$ ipython --no-banner

In [1]: import numpy as np

In [2]: np.set_printoptions(precision=2, suppress=True, linewidth=120, sign=" ")

In [3]: arr = np.load("sample3.npy")

In [4]: arr
Out[4]: 
array([[ -5.8 ,  -2.15,   1.6 ,  -2.21,   1.59,  -0.81,  -1.51,  -1.57,   0.81,   1.38,  -1.04],
       [  3.09,  -1.96,   2.35,   6.89,  -0.43,   2.65,  -3.57,  -3.91,  -5.27,   3.11,   0.92],
       [  5.19,  -1.67,   0.91,  -0.78,  -1.01,   6.14,   1.61,  -0.33,  -1.28,  -0.71,  -0.68],
       [ -0.65,   0.84,   0.98,   3.58,  -7.23,  -5.11,  -3.55,   0.09,  -0.38,  -1.16,  -1.68],
       [ -1.71,  -0.5 ,   2.24,  -2.3 ,   1.01,  -2.03,   1.39,  -1.62,  -3.3 ,  -2.  ,   6.16],
       [  1.87,  -0.72,   2.56,   5.44,  -0.61,  -9.24,  -6.96,  -1.73,   2.31,   2.38,   3.45],
       [  0.23,  -0.26,  -4.58,  -4.3 ,   2.54,   0.88,   0.67,   0.93,   6.7 ,  -0.82,  -1.56],
       [  3.06,  -1.39,  -3.87,   5.24,   3.77,  -3.71,   2.3 ,  -1.14,   4.34,  -0.89,  -2.02],
       [ -2.17,   1.26,   3.53,   0.43,  -1.94,  -1.47,   1.45,  -3.62,   2.55,   0.07,   1.6 ],
       [  6.09,  -1.59,  -1.19,   3.37,  -0.28,  -0.85,  -2.38,  -0.56,   0.87,  -4.75,  -2.95],
       [  0.43,  -0.7 ,   7.68,   3.95,  -0.4 ,   2.44,   0.97,   3.91,  -8.6 ,  -3.  ,   1.49],
       [  2.59,   2.06,   2.93,   4.23,  -0.44,  -0.36,   1.  ,   2.15,  -4.2 ,  -1.52,   5.64],
       [  0.56,  -3.77,  -3.88,   3.28,   0.77,  -1.65,   1.43,  -3.62,   3.21,   0.71,   0.15],
       [  2.15,  -4.3 ,  -1.2 ,   4.27,  -3.66,  -1.89,  -4.72,  -0.58,  -5.05,   5.7 ,  -1.22],
       [ -2.05,   6.63,  -0.79,   1.07,   2.02,  -1.61,   2.83,  -0.42,   5.66,   0.39,  -4.38],
       [ -2.37,   2.77,  -1.92, -10.59,  -1.81,  -1.93,   3.33,   0.46,   5.66,   2.14,   0.83],
       [ -0.14,  -2.85,  -1.18,  -2.5 ,   1.9 ,   0.73,   3.47,  -1.13,   0.93,   4.8 ,   1.93],
       [  7.25,   0.33,   1.2 ,   0.7 ,  -0.8 ,  -3.13,   0.93,   3.56,   4.17,   1.05,  -0.83],
       [ -3.22,   0.24,  -2.02,  -0.95,   4.39,   0.52,  -3.01,  -3.06,   3.64,   2.95,  -4.72],
       [ -2.88,  -5.09,   2.56,   0.35,  -1.29,  -2.36,  -2.54,  -2.05,  -0.65,   6.02,   1.33],
       [ -6.61,   9.07,  -0.54,  -6.21,  -3.33,  -5.49,  -3.12,   0.8 ,   6.45,   1.42,   4.43],
       [ -6.44,   2.11,   0.82,  -3.1 ,   0.03,   2.58,  -2.54,  -2.42,  -2.94,   0.4 ,   2.44],
       [  0.79,   0.67,   2.13,   5.76,  -0.38,  -1.13,   3.  ,   2.41,   1.76,  -0.32,  -4.12],
       [  5.19,  -0.53,   3.42,   0.83,  -0.65,  -2.69,   4.71,   1.59,   0.2 ,  -1.26,   3.87],
       [  3.75,   1.28,   0.47,   4.67,  -0.19,   0.13,  -6.35,   2.92,   1.5 ,  -2.86,  -4.55],
       [ -1.04,  -0.26,  -4.75,   2.95,  -0.18,   3.12,  -0.69,  -1.34,   3.91,  -0.75,  -4.75],
       [  2.61,   2.39,   1.56,  -3.19,   4.01,  -1.19,   3.69,   3.25,   5.6 ,  -0.9 ,   1.46],
       [ -1.28,  -0.75,   0.11,  -4.2 ,  -1.7 ,   0.11,  -6.33,   2.86,   2.  ,  -4.06,   3.85]])

In [5]: P = arr @ np.linalg.solve(arr.T @ arr, arr.T)

In [6]: round(np.trace(P), 2)
Out[6]: np.float64(11.0)

In [7]: np.linalg.matrix_rank(np.eye(28) - P)
Out[7]: np.int64(17)

In [8]: np.diag(P)
Out[8]: 
array([ 0.32,  0.47,  0.42,  0.48,  0.33,  0.54,  0.21,  0.36,  0.5 ,  0.41,  0.45,  0.38,  0.35,  0.48,  0.38,  0.4 ,
        0.25,  0.35,  0.38,  0.42,  0.59,  0.23,  0.39,  0.26,  0.36,  0.39,  0.32,  0.58])

In [9]: lab = arr[:, 5] > np.median(arr[:, 5])

In [10]: u = arr[lab].mean(axis=0) - arr[~lab].mean(axis=0)

In [11]: u.round(2) + 0
Out[11]: array([ 0.  , -0.92, -0.04,  0.78,  1.08,  4.26, -1.2 ,  0.42, -2.21, -1.42, -1.52])

In [12]: round(float((((arr - arr.mean(axis=0)) @ u > 0) == lab).mean()), 2)
Out[12]: 0.89

In [13]: C = arr[[4, 20]].astype(float)

In [14]: for _ in range(6):
    ...:     lab = np.linalg.norm(arr[:, None] - C, axis=-1).argmin(axis=1)
    ...:     C = np.array([arr[lab == j].mean(axis=0) for j in range(2)])
    ...: 

In [15]: lab
Out[15]: array([ 0,  0,  0,  0,  0,  0,  1,  0,  0,  0,  0,  0,  0,  0,  1,  1,  0,  0,  0,  0,  1,  0,  0,  0,  0,  0,  1,  0])

In [16]: C[1] - C[0]
Out[16]: array([-2.36,  4.97, -2.01, -6.38,  1.02, -1.08,  2.43,  1.4 ,  5.99,  0.22, -0.03])

In [17]: mat = np.load("run14.npy")

In [18]: mat
Out[18]: 
array([[-0.62,  0.85,  1.  , -0.56, -0.82, -0.99, -1.  , -0.91, -0.99, -0.81],
       [ 0.96, -0.95,  0.89, -0.03, -0.24, -0.91,  0.89,  0.73, -0.83, -0.98],
       [ 0.99, -1.  , -0.58, -0.15,  0.98,  0.48,  1.  ,  1.  ,  0.54, -0.99],
       [ 0.69, -0.74, -0.99,  0.92,  0.85,  0.98,  1.  ,  1.  ,  0.99, -0.24],
       [ 0.9 ,  0.41, -1.  ,  0.99, -0.67,  1.  ,  1.  ,  0.87,  1.  ,  0.89],
       [ 0.32,  0.33,  0.07, -0.09, -0.76, -0.36, -0.57, -0.93, -0.36,  0.31],
       [-0.98,  0.37,  0.99, -0.98,  0.7 , -0.91, -1.  , -0.98, -0.98,  0.51],
       [-0.83,  0.81,  0.45, -0.51, -0.26, -0.22, -0.99, -0.92, -0.43,  0.76],
       [ 0.96, -0.94, -0.91,  0.58,  0.16,  0.66,  1.  ,  0.89,  0.77, -0.66],
       [ 0.86, -0.74, -0.98,  0.11, -0.41,  0.87,  0.91, -0.83,  0.84,  0.74],
       [ 0.84, -0.93, -0.32,  0.65,  0.81,  0.31,  1.  ,  1.  ,  0.58, -0.94],
       [ 0.94, -0.87, -0.01,  0.18, -0.5 , -0.45,  0.93,  0.06, -0.27, -0.79],
       [ 0.35,  0.9 ,  0.49,  0.83, -0.92, -0.68,  0.83, -0.1 , -0.29, -0.48],
       [-0.82,  0.99,  0.99,  0.98, -0.2 , -0.93,  0.98,  1.  , -0.54, -0.98],
       [ 0.99, -1.  , -0.74, -0.06,  0.35,  0.21,  1.  ,  0.79,  0.29, -0.92],
       [-0.03, -0.94, -0.57, -0.94,  0.82,  0.6 , -0.97, -0.9 ,  0.  ,  0.73],
       [ 0.7 , -0.69,  0.92, -0.49, -0.44, -0.91, -0.63, -0.53, -0.9 , -0.85],
       [-0.85, -0.14, -0.98, -0.07,  0.96,  0.99,  0.49,  0.87,  0.97,  0.93],
       [ 0.56,  0.93,  0.62,  0.26, -0.99, -0.89, -0.88, -1.  , -0.83,  0.45],
       [-0.33, -0.91,  0.69, -0.99,  0.61, -0.45, -1.  , -0.99, -0.87,  0.64],
       [ 0.96,  0.94,  1.  ,  0.9 , -1.  , -1.  ,  0.65, -0.84, -1.  , -1.  ],
       [-0.89, -0.68, -0.13, -0.95,  0.94,  0.64, -1.  , -0.77, -0.06,  0.87],
       [-0.92,  0.56, -0.57, -0.37,  0.79,  0.79, -0.87,  0.17,  0.62,  0.86],
       [-0.99,  0.71, -0.62, -0.45,  0.97,  0.92, -0.94,  0.84,  0.8 ,  0.92],
       [-1.  ,  0.94, -0.71, -0.81,  0.84,  0.91, -1.  , -0.92,  0.65,  0.99],
       [ 0.43,  0.98, -0.98,  0.96, -0.98,  0.78,  0.99, -0.84,  0.91,  0.88],
       [-0.69,  0.98, -0.99,  0.98, -0.23,  0.97,  1.  ,  0.96,  0.99,  0.87],
       [ 1.  , -1.  , -0.88, -0.34,  0.45,  0.4 ,  1.  ,  0.65,  0.38, -0.92],
       [ 0.98, -1.  ,  1.  , -0.88,  0.49, -1.  , -0.41,  0.89, -1.  , -1.  ],
       [ 0.22, -1.  ,  0.98, -0.98,  0.97, -0.89, -0.99,  0.6 , -0.96, -0.94],
       [ 0.8 ,  0.26,  0.84,  0.97, -0.36, -0.81,  1.  ,  1.  , -0.14, -0.99],
       [ 0.75, -0.99,  0.96, -0.96,  0.66, -0.92, -0.98, -0.65, -0.96, -0.89],
       [ 0.89, -0.81, -0.37, -0.23, -0.58, -0.18,  0.5 , -0.82, -0.2 , -0.24],
       [-0.73,  0.56, -0.26, -0.13,  0.34,  0.44, -0.69, -0.13,  0.31,  0.64],
       [-0.96,  0.42, -0.78, -0.96,  0.59,  0.85, -1.  , -1.  ,  0.25,  1.  ],
       [ 0.  , -0.72,  1.  , -0.85,  0.28, -1.  , -0.99,  0.74, -1.  , -1.  ],
       [-0.79,  0.6 ,  0.94, -0.41,  0.23, -0.77, -0.96,  0.07, -0.79, -0.35],
       [ 0.03,  0.99, -0.24,  0.95, -0.97, -0.29,  0.93, -0.41,  0.33,  0.24],
       [ 1.  , -1.  ,  0.4 , -0.68,  0.69, -0.66,  0.98,  0.87, -0.66, -0.99],
       [-0.99, -0.98,  1.  , -0.99,  1.  , -0.92, -1.  ,  1.  , -0.98, -0.97],
       [ 0.13, -0.82, -1.  , -0.19,  0.85,  1.  ,  0.89, -0.13,  0.99,  0.98],
       [-0.58, -0.23, -0.97, -0.3 ,  0.77,  0.96, -0.08, -0.17,  0.91,  0.93],
       [-0.25, -0.99,  0.98, -0.99,  0.95, -0.88, -1.  , -0.63, -0.97, -0.73],
       [ 0.99, -0.56, -0.33,  0.  , -0.99, -0.76,  0.4 , -1.  , -0.69, -0.08],
       [-1.  ,  1.  ,  0.68,  0.97, -0.94, -0.34, -0.65,  0.14,  0.27,  0.86]])

In [19]: np.unravel_index(np.abs(mat).argmax(), mat.shape)
Out[19]: (np.int64(0), np.int64(2))

In [20]: np.abs(mat).max()
Out[20]: np.float64(1.0)

In [21]: mat.mean(axis=0)
Out[21]: array([ 0.09, -0.14,  0.02, -0.11,  0.13, -0.07, -0.01, -0.01, -0.07, -0.06])

In [22]: np.linalg.matrix_rank(mat)
Out[22]: np.int64(10)

In [23]: np.linalg.svd(mat, compute_uv=False)
Out[23]: array([ 9.96,  8.92,  7.45,  5.24,  2.2 ,  2.06,  1.64,  1.56,  0.83,  0.69])

In [24]: np.count_nonzero(mat)
Out[24]: np.int64(447)

In [25]: round(float(np.linalg.norm(mat)), 2)
Out[25]: 16.64

In [26]: C = mat[[31, 39]].astype(float)

In [27]: for _ in range(6):
    ...:     lab = np.linalg.norm(mat[:, None] - C, axis=-1).argmin(axis=1)
    ...:     C = np.array([mat[lab == j].mean(axis=0) for j in range(2)])
    ...: 

In [28]: lab
Out[28]: 
array([ 1,  0,  0,  0,  0,  1,  1,  1,  0,  0,  0,  0,  0,  0,  0,  1,  1,  0,  1,  1,  0,  1,  1,  1,  1,  0,  0,  0,
        1,  1,  0,  1,  0,  1,  1,  1,  1,  0,  0,  1,  0,  1,  1,  0,  1])

In [29]: np.abs(C[1] - C[0]).argmax()
Out[29]: np.int64(6)

In [30]: K = np.diag(np.array([3, -1, -1, -3, 1, 0, 3]))

In [31]: K
Out[31]: 
array([[ 3,  0,  0,  0,  0,  0,  0],
       [ 0, -1,  0,  0,  0,  0,  0],
       [ 0,  0, -1,  0,  0,  0,  0],
       [ 0,  0,  0, -3,  0,  0,  0],
       [ 0,  0,  0,  0,  1,  0,  0],
       [ 0,  0,  0,  0,  0,  0,  0],
       [ 0,  0,  0,  0,  0,  0,  3]])

In [32]: np.linalg.pinv(K)
Out[32]: 
array([[ 0.33,  0.  ,  0.  ,  0.  ,  0.  ,  0.  ,  0.  ],
       [ 0.  , -1.  ,  0.  ,  0.  ,  0.  ,  0.  ,  0.  ],
       [ 0.  ,  0.  , -1.  ,  0.  ,  0.  ,  0.  ,  0.  ],
       [ 0.  ,  0.  ,  0.  , -0.33,  0.  ,  0.  ,  0.  ],
       [ 0.  ,  0.  ,  0.  ,  0.  ,  1.  ,  0.  ,  0.  ],
       [ 0.  ,  0.  ,  0.  ,  0.  ,  0.  ,  0.  ,  0.  ],
       [ 0.  ,  0.  ,  0.  ,  0.  ,  0.  ,  0.  ,  0.33]])

In [33]: K[:, 2] @ K[:, 1]
Out[33]: np.int64(0)

In [34]: K.T @ K
Out[34]: 
array([[ 9,  0,  0,  0,  0,  0,  0],
       [ 0,  1,  0,  0,  0,  0,  0],
       [ 0,  0,  1,  0,  0,  0,  0],
       [ 0,  0,  0,  9,  0,  0,  0],
       [ 0,  0,  0,  0,  1,  0,  0],
       [ 0,  0,  0,  0,  0,  0,  0],
       [ 0,  0,  0,  0,  0,  0,  9]])

In [35]: W1 = np.array([[2, -2], [2, 4], [2, -2], [0, 2], [2, 0], [-3, -1], [2, 3]])

In [36]: beta = np.array([3, -6])

In [37]: act = np.maximum(K @ W1 + beta, 0)

In [38]: np.linalg.matrix_rank(act)
Out[38]: np.int64(2)

In [39]: act
Out[39]: 
array([[ 9,  0],
       [ 1,  0],
       [ 1,  0],
       [ 3,  0],
       [ 5,  0],
       [ 3,  0],
       [ 9,  3]])

In [40]: (act > 0).mean(axis=0)
Out[40]: array([ 1.  ,  0.14])

In [41]: C = np.array([[0, -1], [0, 1]])

In [42]: (act @ C).round(6).argmax(axis=1)
Out[42]: array([ 0,  0,  0,  0,  0,  0,  0])

In [43]: act @ C
Out[43]: 
array([[ 0, -9],
       [ 0, -1],
       [ 0, -1],
       [ 0, -3],
       [ 0, -5],
       [ 0, -3],
       [ 0, -6]])

In [44]: feats = np.load("dump.npy")

In [45]: feats.round(2) + 0
Out[45]: 
array([[ 0.  ,  0.03,  0.  ,  0.04, -0.02, -0.04],
       [ 0.03,  0.22,  0.03,  0.25, -0.16, -0.29],
       [ 0.  ,  0.03,  0.  ,  0.04, -0.02, -0.04],
       [ 0.04,  0.25,  0.04,  0.29, -0.18, -0.33],
       [-0.02, -0.16, -0.02, -0.18,  0.11,  0.2 ],
       [-0.04, -0.29, -0.04, -0.33,  0.2 ,  0.37]])

In [46]: vec = np.array([3, -2, 0, 0, 2, 0])

In [47]: feats * vec
Out[47]: 
array([[ 0.01, -0.06,  0.  ,  0.  , -0.05, -0.  ],
       [ 0.1 , -0.44,  0.  ,  0.  , -0.32, -0.  ],
       [ 0.01, -0.06,  0.  ,  0.  , -0.05, -0.  ],
       [ 0.11, -0.51,  0.  ,  0.  , -0.36, -0.  ],
       [-0.07,  0.32, -0.  , -0.  ,  0.23,  0.  ],
       [-0.12,  0.57, -0.  , -0.  ,  0.41,  0.  ]])

In [48]: (feats @ vec).argmax()
Out[48]: np.int64(5)

In [49]: np.linalg.norm(feats @ vec) <= np.linalg.norm(feats, 2) * np.linalg.norm(vec) + 1e-9
Out[49]: np.True_

In [50]: feats @ (2 * vec)
Out[50]: array([-0.19, -1.33, -0.19, -1.52,  0.95,  1.71])

In [51]: feats @ np.eye(6)[1]
Out[51]: array([ 0.03,  0.22,  0.03,  0.25, -0.16, -0.29])

In [52]: np.allclose(feats[:-1].T @ np.linalg.lstsq(feats[:-1].T, feats[-1])[0], feats[-1])
Out[52]: True

In [53]: np.round(feats @ np.linalg.pinv(feats) @ feats, 2) + 0
Out[53]: 
array([[ 0.  ,  0.03,  0.  ,  0.04, -0.02, -0.04],
       [ 0.03,  0.22,  0.03,  0.25, -0.16, -0.29],
       [ 0.  ,  0.03,  0.  ,  0.04, -0.02, -0.04],
       [ 0.04,  0.25,  0.04,  0.29, -0.18, -0.33],
       [-0.02, -0.16, -0.02, -0.18,  0.11,  0.2 ],
       [-0.04, -0.29, -0.04, -0.33,  0.2 ,  0.37]])
